% python3 -q
>>> import numpy as np
>>> import numpy.linalg as la
>>> np.set_printoptions(precision=2, suppress=True, linewidth=140)
>>> rd = lambda a: np.round(a, 2) + 0
>>> feats = np.loadtxt("test5.csv", delimiter=",")
>>> feats
array([[ 0.,  1.,  0.,  1.,  0.,  1.],
       [ 4., -4.,  4., -4.,  4., -4.],
       [-1.,  5., -1.,  5., -1.,  5.],
       [ 0.,  1.,  0.,  1.,  0.,  1.],
       [ 4., -4.,  4., -4.,  4., -4.],
       [-1.,  5., -1.,  5., -1.,  5.]])
>>> rng = np.random.default_rng(0)
>>> lab = rng.permutation(6)
>>> lab
array([3, 2, 5, 4, 0, 1])
>>> out = feats[lab][:, lab]
>>> np.trace(out)
np.float64(5.0)
>>> f, v = feats[4], feats[5]
>>> f @ f
np.float64(96.0)
>>> pr = (f @ v) / (f @ f) * f
>>> pr
array([-3.,  3., -3.,  3., -3.,  3.])
>>> la.matrix_rank(np.outer(f, v))
np.int64(1)
>>> rd(la.norm(f + v) ** 2 + la.norm(f - v) ** 2)
np.float64(348.0)
>>> U, sv, Vt = la.svd(feats)
>>> V = Vt[:(sv > 1e-8).sum()]
>>> x0 = feats[3] + -1 * feats[5] + rng.integers(2) * np.eye(6)[1]
>>> x0
array([ 1., -4.,  1., -4.,  1., -4.])
>>> rd(V.T @ V)
array([[0.33, 0.  , 0.33, 0.  , 0.33, 0.  ],
       [0.  , 0.33, 0.  , 0.33, 0.  , 0.33],
       [0.33, 0.  , 0.33, 0.  , 0.33, 0.  ],
       [0.  , 0.33, 0.  , 0.33, 0.  , 0.33],
       [0.33, 0.  , 0.33, 0.  , 0.33, 0.  ],
       [0.  , 0.33, 0.  , 0.33, 0.  , 0.33]])
>>> np.allclose(V.T @ V @ x0, x0)
True
>>> t = np.radians(30)
>>> R = np.eye(6)
>>> R[1, 1] = R[5, 5] = np.cos(t)
>>> R[1, 5], R[5, 1] = -np.sin(t), np.sin(t)
>>> rd(R)
array([[ 1.  ,  0.  ,  0.  ,  0.  ,  0.  ,  0.  ],
       [ 0.  ,  0.87,  0.  ,  0.  ,  0.  , -0.5 ],
       [ 0.  ,  0.  ,  1.  ,  0.  ,  0.  ,  0.  ],
       [ 0.  ,  0.  ,  0.  ,  1.  ,  0.  ,  0.  ],
       [ 0.  ,  0.  ,  0.  ,  0.  ,  1.  ,  0.  ],
       [ 0.  ,  0.5 ,  0.  ,  0.  ,  0.  ,  0.87]])
>>> out = feats @ R.T
>>> rd(out)
array([[ 0.  ,  0.37,  0.  ,  1.  ,  0.  ,  1.37],
       [ 4.  , -1.46,  4.  , -4.  ,  4.  , -5.46],
       [-1.  ,  1.83, -1.  ,  5.  , -1.  ,  6.83],
       [ 0.  ,  0.37,  0.  ,  1.  ,  0.  ,  1.37],
       [ 4.  , -1.46,  4.  , -4.  ,  4.  , -5.46],
       [-1.  ,  1.83, -1.  ,  5.  , -1.  ,  6.83]])
>>> f = np.array([1, -1, 1, -7, -8, 4, 4, -2, 7, 2, -8, 5])
>>> v = np.array([2, 3, 0, 0, -2, -3, -2, -2, 3, 3])
>>> W0 = f[:, None] + v[None, :]
>>> W0
array([[  3,   4,   1,   1,  -1,  -2,  -1,  -1,   4,   4],
       [  1,   2,  -1,  -1,  -3,  -4,  -3,  -3,   2,   2],
       [  3,   4,   1,   1,  -1,  -2,  -1,  -1,   4,   4],
       [ -5,  -4,  -7,  -7,  -9, -10,  -9,  -9,  -4,  -4],
       [ -6,  -5,  -8,  -8, -10, -11, -10, -10,  -5,  -5],
       [  6,   7,   4,   4,   2,   1,   2,   2,   7,   7],
       [  6,   7,   4,   4,   2,   1,   2,   2,   7,   7],
       [  0,   1,  -2,  -2,  -4,  -5,  -4,  -4,   1,   1],
       [  9,  10,   7,   7,   5,   4,   5,   5,  10,  10],
       [  4,   5,   2,   2,   0,  -1,   0,   0,   5,   5],
       [ -6,  -5,  -8,  -8, -10, -11, -10, -10,  -5,  -5],
       [  7,   8,   5,   5,   3,   2,   3,   3,   8,   8]])
>>> r = la.matrix_rank(W0)
>>> r
np.int64(2)
>>> N = la.svd(W0)[2][r:].T
>>> np.allclose(W0 @ N, 0)
True
>>> U, sv = la.svd(W0)
Traceback (most recent call last):
  File "<python-input-38>", line 1, in <module>
    U, sv = la.svd(W0)
    ^^^^^
ValueError: too many values to unpack (expected 2)
>>> U, sv, Vt = la.svd(W0, full_matrices=False)
>>> np.abs(U[:, 0]).round(6).argmax()
np.int64(4)
>>> np.allclose(U * sv @ Vt, W0)
True
>>> rd(sv / sv[0])
array([1.  , 0.46, 0.  , 0.  , 0.  , 0.  , 0.  , 0.  , 0.  , 0.  ])
>>> rd(U.T @ U)
array([[1., 0., 0., 0., 0., 0., 0., 0., 0., 0.],
       [0., 1., 0., 0., 0., 0., 0., 0., 0., 0.],
       [0., 0., 1., 0., 0., 0., 0., 0., 0., 0.],
       [0., 0., 0., 1., 0., 0., 0., 0., 0., 0.],
       [0., 0., 0., 0., 1., 0., 0., 0., 0., 0.],
       [0., 0., 0., 0., 0., 1., 0., 0., 0., 0.],
       [0., 0., 0., 0., 0., 0., 1., 0., 0., 0.],
       [0., 0., 0., 0., 0., 0., 0., 1., 0., 0.],
       [0., 0., 0., 0., 0., 0., 0., 0., 1., 0.],
       [0., 0., 0., 0., 0., 0., 0., 0., 0., 1.]])
>>> U, sv, Vt = la.svd(W0)
>>> rd(sv)
array([54.19, 24.88,  0.  ,  0.  ,  0.  ,  0.  ,  0.  ,  0.  ,  0.  ,  0.  ])
>>> out = U[:, :2] @ np.diag(sv[:2]) @ Vt[:2]
>>> la.matrix_rank(out)
np.int64(2)
>>> rd(la.norm(W0 - out, 2)), rd(sv[2])
(np.float64(0.0), np.float64(0.0))
>>> r = la.matrix_rank(feats)
>>> r
np.int64(2)
>>> N = la.svd(feats)[2][r:].T
>>> rd(N @ N.T)
array([[ 0.67,  0.  , -0.33,  0.  , -0.33,  0.  ],
       [ 0.  ,  0.67,  0.  , -0.33,  0.  , -0.33],
       [-0.33,  0.  ,  0.67,  0.  , -0.33,  0.  ],
       [ 0.  , -0.33,  0.  ,  0.67,  0.  , -0.33],
       [-0.33,  0.  , -0.33,  0.  ,  0.67,  0.  ],
       [ 0.  , -0.33,  0.  , -0.33,  0.  ,  0.67]])
>>> [int(la.matrix_rank(np.delete(feats, i, axis=0))) for i in range(6)]
[2, 2, 2, 2, 2, 2]
>>> [int(la.matrix_rank(feats[:i])) for i in range(1, len(feats) + 1)]
[1, 2, 2, 2, 2, 2]
>>> [int(la.matrix_rank(feats[:, :j + 1])) for j in range(6)]
[1, 2, 2, 2, 2, 2]
>>> N.shape
(6, 4)
